$ python -q
>>> import numpy as np
>>> np.set_printoptions(precision=2, suppress=True, linewidth=120)
>>> def rd(a):
...     return np.round(a, 2) + 0
... 
>>> M = np.load("a.npy")
>>> M
array([[-1, -1, -3,  0,  8, -4],
       [ 0,  1,  2,  0,  5,  0],
       [-5,  4,  6,  5,  1,  1],
       [ 0,  1,  2,  0,  5,  0],
       [-4,  1,  3,  4, -5, -2],
       [ 0,  1,  2,  0,  5,  0],
       [ 0,  0,  0,  0,  0,  0],
       [-1,  1, -1, -1, -1,  1],
       [-6,  4,  3,  4, -5,  2],
       [ 0,  1,  2,  0,  5,  0],
       [-3,  0,  4,  5, -4, -3]])
>>> out = np.array([[5, -3], [1, -5], [-4, -4], [1, -3], [1, 0], [-3, 5]])
>>> np.linalg.matrix_rank(np.vstack([M, out.T]))
np.int64(6)
>>> M @ out
array([[ 26,   0],
       [ -2, -13],
       [-42, -39],
       [ -2, -13],
       [-26, -27],
       [ -2, -13],
       [  0,   0],
       [ -5,  10],
       [-45, -16],
       [ -2, -13],
       [-21, -37]])
>>> np.einsum("ij->j", M)
array([-20,  13,  20,  17,  14,  -5])
>>> np.einsum("ik,kj->ij", M, out)
array([[ 26,   0],
       [ -2, -13],
       [-42, -39],
       [ -2, -13],
       [-26, -27],
       [ -2, -13],
       [  0,   0],
       [ -5,  10],
       [-45, -16],
       [ -2, -13],
       [-21, -37]])
>>> print(np.einsum("ij,ij->i", M, M))
[ 91  30 104  30  71  30   0   6 106  30  75]
>>> np.linalg.matrix_rank(M @ out)
np.int64(2)
>>> np.linalg.matrix_rank(M, rtol=0.1)
np.int64(4)
>>> np.argsort(-np.linalg.norm(M, axis=0).round(6), kind="stable")[:3]
array([4, 2, 0])
>>> [round(float(x), 2) for x in np.linalg.svd(M, compute_uv=False)[:3]]
[17.99, 13.36, 6.94]
>>> Uu, sv, Vh = np.linalg.svd(M, full_matrices=False)
>>> rd(Uu.T @ M @ Vh.T)
array([[17.99,  0.  ,  0.  ,  0.  ,  0.  ,  0.  ],
       [ 0.  , 13.36,  0.  ,  0.  ,  0.  ,  0.  ],
       [ 0.  ,  0.  ,  6.94,  0.  ,  0.  ,  0.  ],
       [ 0.  ,  0.  ,  0.  ,  4.62,  0.  ,  0.  ],
       [ 0.  ,  0.  ,  0.  ,  0.  ,  1.04,  0.  ],
       [ 0.  ,  0.  ,  0.  ,  0.  ,  0.  ,  0.  ]])
>>> rd(sv / sv[0])
array([1.  , 0.74, 0.39, 0.26, 0.06, 0.  ])
>>> np.allclose(Uu * sv @ Vh, M)
True
>>> print(rd(np.cumsum(sv ** 2) / np.sum(sv ** 2)))
[0.57 0.88 0.96 1.   1.   1.  ]
>>> Uu.shape, sv.shape, Vh.shape
((11, 6), (6,), (6, 6))
>>> rd(Vh @ Vh.T)
array([[1., 0., 0., 0., 0., 0.],
       [0., 1., 0., 0., 0., 0.],
       [0., 0., 1., 0., 0., 0.],
       [0., 0., 0., 1., 0., 0.],
       [0., 0., 0., 0., 1., 0.],
       [0., 0., 0., 0., 0., 1.]])
>>> M.ravel(order="F")
array([-1,  0, -5,  0, -4,  0,  0, -1, -6,  0, -3, -1,  1,  4,  1,  1,  1,  0,  1,  4,  1,  0, -3,  2,  6,  2,  3,  2,
        0, -1,  3,  2,  4,  0,  0,  5,  0,  4,  0,  0, -1,  4,  0,  5,  8,  5,  1,  5, -5,  5,  0, -1, -5,  5, -4, -4,
        0,  1,  0, -2,  0,  0,  1,  2,  0, -3])
>>> T = M.reshape(11, 2, -1)
>>> np.swapaxes(T, 1, 2)[3]
array([[0, 0],
       [1, 5],
       [2, 0]])
>>> np.einsum("ihd,jhd->hij", T, T).shape
(2, 11, 11)
>>> rank = np.linalg.matrix_rank(M)
>>> rank
np.int64(5)
>>> ns = np.linalg.svd(M)[2][rank:].T
>>> [int(np.linalg.matrix_rank(np.delete(M, i, axis=0))) for i in range(11)]
[4, 5, 5, 5, 5, 5, 5, 5, 5, 5, 5]
>>> print(np.allclose(M @ ns, 0))
True
>>> np.linalg.matrix_rank(M.T @ M), np.linalg.matrix_rank(M @ M.T)
(np.int64(5), np.int64(5))
>>> A = np.array([[-4.46, 3.09, -2.06],
...     [0.74, -6.78, -0.84],
...     [-8.53, 0.43, 2.35],
...     [-0.91, -2.59, 1.19],
...     [6.84, -5.16, 5.88],
...     [-6.05, -3.64, 7.26],
...     [-9.31, 1.58, 1.46],
...     [-20.8, -6.64, -2.27],
...     [2.47, -2.35, -7.31],
...     [-12.29, 3.4, 7.38],
...     [-11.74, 4.74, -6.25],
...     [-2.8, -1.57, -2.85],
...     [-0.26, 11.4, 1.13],
...     [29.73, 4.52, 1.25]])
>>> basis = A[[9, 4]].astype(float)
>>> for _ in range(5):
...     z = np.linalg.norm(A[:, None] - basis, axis=-1).argmin(axis=1)
...     basis = np.array([A[z == j].mean(axis=0) for j in range(2)])
... 
>>> z
array([0, 1, 0, 0, 1, 0, 0, 0, 1, 0, 0, 0, 0, 1])
>>> np.bincount(z)
array([10,  4])
>>> Uu, sv, Vh = np.linalg.svd(M)
>>> print(rd(sv))
[17.99 13.36  6.94  4.62  1.04  0.  ]
>>> np.argmax(sv[:-1] / (sv[1:] + 1e-6)) + 1
np.int64(5)
>>> out = Uu[:, :5] @ np.diag(sv[:5]) @ Vh[:5]
>>> np.linalg.matrix_rank(M, rtol=0.05)
np.int64(5)
>>> rd(np.linalg.norm(M - out) / np.linalg.norm(M))
np.float64(0.0)
>>> rd(np.linalg.norm(M - out, 2)), rd(sv[5])
(np.float64(0.0), np.float64(0.0))
>>> rng = np.random.default_rng(607)
>>> out = A + rng.integers(-2, 3, (14, 1)) @ rng.integers(-2, 3, (1, 3))
>>> rd(out)
array([[ -8.46,  -0.91,   1.94],
       [ -1.26,  -8.78,   1.16],
       [-10.53,  -1.57,   4.35],
       [ -2.91,  -4.59,   3.19],
       [  6.84,  -5.16,   5.88],
       [-10.05,  -7.64,  11.26],
       [-13.31,  -2.42,   5.46],
       [-16.8 ,  -2.64,  -6.27],
       [  0.47,  -4.35,  -5.31],
       [-10.29,   5.4 ,   5.38],
       [ -7.74,   8.74, -10.25],
       [ -0.8 ,   0.43,  -4.85],
       [  3.74,  15.4 ,  -2.87],
       [ 29.73,   4.52,   1.25]])
>>> rd(np.linalg.svd(out - A, compute_uv=False))
array([18.97,  0.  ,  0.  ])
>>> W0 = np.load("data.npy")
>>> rd(W0)
array([[-0.08,  0.39,  0.23, -0.54,  0.64,  0.28],
       [-0.47,  0.14, -0.48, -0.12,  0.24, -0.67],
       [-0.47, -0.29, -0.33,  0.41,  0.33,  0.56],
       [ 0.43,  0.27, -0.77, -0.21, -0.13,  0.29],
       [-0.59,  0.37,  0.06, -0.23, -0.63,  0.26],
       [-0.08, -0.74, -0.09, -0.66, -0.11,  0.05]])
>>> rd(np.abs(W0).max())
np.float64(0.77)
>>> np.linalg.matrix_rank(W0)
np.int64(6)
>>> print(rd(np.linalg.svd(W0, compute_uv=False)))
[1. 1. 1. 1. 1. 1.]
>>> np.unravel_index(np.abs(W0).argmax(), W0.shape)
(np.int64(3), np.int64(2))
>>> W0[6]
Traceback (most recent call last):
  File "<python-input-54>", line 1, in <module>
    W0[6]
    ~~^^^
IndexError: index 6 is out of bounds for axis 0 with size 6
>>> rd(np.trace(W0))
np.float64(-1.06)
>>> np.allclose(W0 @ W0.T, W0.T @ W0)
True
>>> W0.inv()
Traceback (most recent call last):
  File "<python-input-57>", line 1, in <module>
    W0.inv()
    ^^^^^^
AttributeError: 'numpy.ndarray' object has no attribute 'inv'
>>> rd(np.sort(np.abs(np.linalg.eigvals(W0))))
array([1., 1., 1., 1., 1., 1.])
>>> rd(np.abs(np.linalg.eigvals(W0)).max())
np.float64(1.0)
